In [1]: import numpy as np

In [2]: np.set_printoptions(suppress=True, linewidth=100)

In [3]: W0 = np.loadtxt("sample13.csv", delimiter=",")

In [4]: W0
Out[4]: 
array([[0., 0., 1., 0., 0., 0., 0., 0., 0., 0., 0.],
       [0., 0., 0., 0., 0., 0., 0., 1., 0., 0., 0.],
       [0., 0., 0., 0., 0., 0., 0., 0., 0., 0., 1.],
       [0., 0., 0., 1., 0., 0., 0., 0., 0., 0., 0.],
       [0., 0., 0., 0., 0., 0., 1., 0., 0., 0., 0.],
       [1., 0., 0., 0., 0., 0., 0., 0., 0., 0., 0.],
       [0., 1., 0., 0., 0., 0., 0., 0., 0., 0., 0.],
       [0., 0., 0., 0., 1., 0., 0., 0., 0., 0., 0.],
       [0., 0., 0., 0., 0., 1., 0., 0., 0., 0., 0.],
       [0., 0., 0., 0., 0., 0., 0., 0., 1., 0., 0.],
       [0., 0., 0., 0., 0., 0., 0., 0., 0., 1., 0.]])

In [5]: # 3 groups of indices that never mix

In [6]: W0 @ W0
Out[6]: 
array([[0., 0., 0., 0., 0., 0., 0., 0., 0., 0., 1.],
       [0., 0., 0., 0., 1., 0., 0., 0., 0., 0., 0.],
       [0., 0., 0., 0., 0., 0., 0., 0., 0., 1., 0.],
       [0., 0., 0., 1., 0., 0., 0., 0., 0., 0., 0.],
       [0., 1., 0., 0., 0., 0., 0., 0., 0., 0., 0.],
       [0., 0., 1., 0., 0., 0., 0., 0., 0., 0., 0.],
       [0., 0., 0., 0., 0., 0., 0., 1., 0., 0., 0.],
       [0., 0., 0., 0., 0., 0., 1., 0., 0., 0., 0.],
       [1., 0., 0., 0., 0., 0., 0., 0., 0., 0., 0.],
       [0., 0., 0., 0., 0., 1., 0., 0., 0., 0., 0.],
       [0., 0., 0., 0., 0., 0., 0., 0., 1., 0., 0.]])

In [7]: print(np.flatnonzero(np.linalg.matrix_power((W0 != 0) + (W0.T != 0) + np.eye(11), 11)[7]))
[1 4 6 7]

In [8]: (W0 != 0).astype(int)
Out[8]: 
array([[0, 0, 1, 0, 0, 0, 0, 0, 0, 0, 0],
       [0, 0, 0, 0, 0, 0, 0, 1, 0, 0, 0],
       [0, 0, 0, 0, 0, 0, 0, 0, 0, 0, 1],
       [0, 0, 0, 1, 0, 0, 0, 0, 0, 0, 0],
       [0, 0, 0, 0, 0, 0, 1, 0, 0, 0, 0],
       [1, 0, 0, 0, 0, 0, 0, 0, 0, 0, 0],
       [0, 1, 0, 0, 0, 0, 0, 0, 0, 0, 0],
       [0, 0, 0, 0, 1, 0, 0, 0, 0, 0, 0],
       [0, 0, 0, 0, 0, 1, 0, 0, 0, 0, 0],
       [0, 0, 0, 0, 0, 0, 0, 0, 1, 0, 0],
       [0, 0, 0, 0, 0, 0, 0, 0, 0, 1, 0]])

In [9]: round(np.linalg.det(W0), 2)
Out[9]: np.float64(1.0)
